% python3 -q
>>> import numpy as np
>>> np.set_printoptions(suppress=True, linewidth=140)
>>> def rnd(a):
...     return np.round(a, 2) + 0
... 
>>> J = np.loadtxt("layer16.csv", delimiter=",")
>>> J
array([[-0.2 ,  1.1 , -0.9 , -1.2 ,  0.5 ,  1.43, -2.2 ],
       [ 0.1 , -0.3 , -0.4 , -0.7 , -0.6 ,  0.41,  0.  ],
       [-1.8 ,  0.5 ,  0.3 ,  0.7 ,  0.8 , -0.72, -1.1 ],
       [-0.4 , -0.4 ,  1.6 ,  1.7 ,  0.7 , -2.01, -0.4 ],
       [-0.1 , -1.7 ,  2.9 ,  0.1 ,  1.4 , -0.08, -0.8 ],
       [-0.3 ,  0.2 ,  0.1 ,  1.3 , -0.1 , -1.05,  1.5 ],
       [ 1.3 ,  0.9 , -1.7 ,  0.5 , -1.6 , -0.44, -1.8 ],
       [-0.1 ,  0.9 , -0.7 ,  0.5 ,  1.7 ,  0.03,  0.  ],
       [-1.7 ,  1.8 ,  1.1 ,  0.4 ,  0.4 , -0.82, -0.9 ],
       [-0.5 , -1.2 , -1.  ,  0.7 , -0.6 , -0.83, -0.7 ],
       [ 0.1 ,  0.3 ,  1.7 , -0.2 ,  1.3 ,  0.4 , -2.  ],
       [-1.4 ,  0.5 ,  1.  , -0.6 , -0.8 ,  0.71, -0.3 ],
       [-1.4 ,  0.6 ,  0.9 ,  0.1 , -0.9 ,  0.53,  0.3 ],
       [ 0.3 , -0.1 , -1.3 ,  0.7 ,  0.  , -0.77, -1.1 ],
       [ 1.3 , -1.2 ,  0.4 ,  0.3 ,  1.3 , -0.33,  0.8 ],
       [-0.3 ,  1.  , -2.3 ,  0.4 ,  1.  , -0.26, -0.1 ],
       [ 1.1 ,  0.6 ,  1.4 ,  0.4 , -1.7 , -0.18,  1.4 ],
       [ 0.6 , -0.8 , -0.4 ,  0.2 , -0.9 , -0.02, -0.9 ],
       [ 1.2 , -0.7 ,  1.1 ,  1.2 ,  1.1 , -1.5 ,  0.  ],
       [-0.4 ,  1.9 , -1.2 ,  1.  , -1.6 , -1.28, -0.8 ],
       [-0.7 ,  0.8 ,  0.  , -0.3 ,  0.6 ,  1.11,  0.8 ],
       [-0.4 , -1.8 , -0.1 ,  0.2 , -0.4 ,  0.05,  0.5 ],
       [ 1.  , -0.3 , -0.7 ,  0.7 ,  1.6 , -0.07, -1.  ],
       [ 1.6 ,  0.  , -2.3 ,  1.3 ,  0.3 , -1.14,  0.6 ],
       [-0.2 ,  0.5 , -0.8 ,  0.5 ,  0.2 , -0.57,  0.7 ],
       [-0.8 ,  0.2 , -1.  ,  0.  ,  0.3 , -0.3 ,  0.1 ],
       [ 1.5 ,  0.6 ,  1.  ,  2.5 , -0.9 , -2.69, -1.  ],
       [-0.1 , -0.4 ,  0.5 , -1.2 , -1.5 ,  1.1 , -0.1 ],
       [ 1.9 ,  0.1 ,  0.3 , -0.5 , -2.1 ,  0.68,  0.1 ],
       [ 0.2 , -0.6 ,  1.  ,  0.  , -1.  , -0.23,  0.6 ],
       [ 1.9 ,  0.9 , -0.8 ,  0.3 ,  0.9 ,  0.2 , -0.1 ],
       [-0.4 ,  0.  ,  0.4 ,  0.8 , -1.  , -1.11, -1.  ],
       [ 0.5 ,  0.4 , -2.3 , -0.7 , -0.2 ,  1.32,  1.  ],
       [-0.4 , -1.  ,  2.  , -0.8 , -0.2 ,  0.39,  1.4 ],
       [ 0.1 , -0.6 , -2.2 , -0.7 , -0.9 ,  0.68, -0.1 ],
       [ 0.1 ,  0.3 , -1.1 , -1.8 ,  1.1 ,  2.08, -0.5 ],
       [-0.1 , -0.1 , -0.2 ,  0.7 ,  1.1 , -0.82,  0.3 ],
       [-2.5 , -2.2 ,  0.3 ,  1.5 , -0.2 , -1.65,  0.5 ],
       [-0.5 , -0.6 ,  0.2 , -0.6 ,  0.2 ,  0.77, -0.2 ]])
>>> G = np.cov(J, rowvar=False)
>>> rnd(np.corrcoef(J[:, 6], J[:, 2])[0, 1])
np.float64(0.05)
>>> np.argsort(-J.std(axis=0).round(6), kind="stable")
array([2, 4, 0, 5, 1, 6, 3])
>>> rnd(G)
array([[ 1.02,  0.04, -0.25,  0.06, -0.07,  0.  ,  0.01],
       [ 0.04,  0.84, -0.32, -0.02, -0.05,  0.08, -0.2 ],
       [-0.25, -0.32,  1.58,  0.1 ,  0.04, -0.2 ,  0.06],
       [ 0.06, -0.02,  0.1 ,  0.76,  0.05, -0.83, -0.01],
       [-0.07, -0.05,  0.04,  0.05,  1.05,  0.01, -0.09],
       [ 0.  ,  0.08, -0.2 , -0.83,  0.01,  0.99,  0.04],
       [ 0.01, -0.2 ,  0.06, -0.01, -0.09,  0.04,  0.81]])
>>> G.shape
(7, 7)
>>> arr = np.load("sample17.npy")
>>> arr
array([[ 1,  0,  0,  0,  0,  0,  0,  0,  0,  0,  0,  0],
       [-2,  1,  0,  0,  0,  0,  0,  0,  0,  0,  0,  0],
       [ 3, -2,  1,  0,  0,  0,  0,  0,  0,  0,  0,  0],
       [ 5, -2,  2,  1,  0,  0,  0,  0,  0,  0,  0,  0],
       [-3,  5,  1, -4,  1,  0,  0,  0,  0,  0,  0,  0],
       [ 1,  1, -4, -2, -2,  1,  0,  0,  0,  0,  0,  0],
       [ 5, -1,  3, -3, -1,  5,  1,  0,  0,  0,  0,  0],
       [-4,  2, -4,  1,  4,  3, -3,  1,  0,  0,  0,  0],
       [ 3,  5,  4, -4, -1,  5, -2,  5,  1,  0,  0,  0],
       [ 2,  2, -2, -2, -2, -2,  0,  0,  1,  1,  0,  0],
       [ 3, -5, -1,  4, -4,  1, -2,  4,  5, -3,  1,  0],
       [ 5, -1,  5,  2,  2,  5,  4,  4, -5,  3,  2,  1]])
>>> left, s, Vt = np.linalg.svd(arr)
>>> np.argmax(s[:-1] / (s[1:] + 1e-6)) + 1
np.int64(11)
>>> out = left[:, :11] @ np.diag(s[:11]) @ Vt[:11]
>>> rnd(out)
array([[ 1.,  0.,  0.,  0.,  0.,  0.,  0.,  0.,  0.,  0.,  0.,  0.],
       [-2.,  1.,  0.,  0.,  0.,  0.,  0.,  0.,  0.,  0.,  0.,  0.],
       [ 3., -2.,  1.,  0.,  0.,  0.,  0.,  0.,  0.,  0.,  0.,  0.],
       [ 5., -2.,  2.,  1.,  0.,  0.,  0.,  0.,  0.,  0.,  0.,  0.],
       [-3.,  5.,  1., -4.,  1.,  0.,  0.,  0.,  0.,  0.,  0.,  0.],
       [ 1.,  1., -4., -2., -2.,  1.,  0.,  0.,  0.,  0.,  0.,  0.],
       [ 5., -1.,  3., -3., -1.,  5.,  1.,  0.,  0.,  0.,  0.,  0.],
       [-4.,  2., -4.,  1.,  4.,  3., -3.,  1.,  0.,  0.,  0.,  0.],
       [ 3.,  5.,  4., -4., -1.,  5., -2.,  5.,  1.,  0.,  0.,  0.],
       [ 2.,  2., -2., -2., -2., -2.,  0.,  0.,  1.,  1.,  0.,  0.],
       [ 3., -5., -1.,  4., -4.,  1., -2.,  4.,  5., -3.,  1.,  0.],
       [ 5., -1.,  5.,  2.,  2.,  5.,  4.,  4., -5.,  3.,  2.,  1.]])
>>> np.linalg.matrix_rank(out)
np.int64(11)
>>> np.linalg.matrix_rank(arr, rtol=0.05)
np.int64(9)
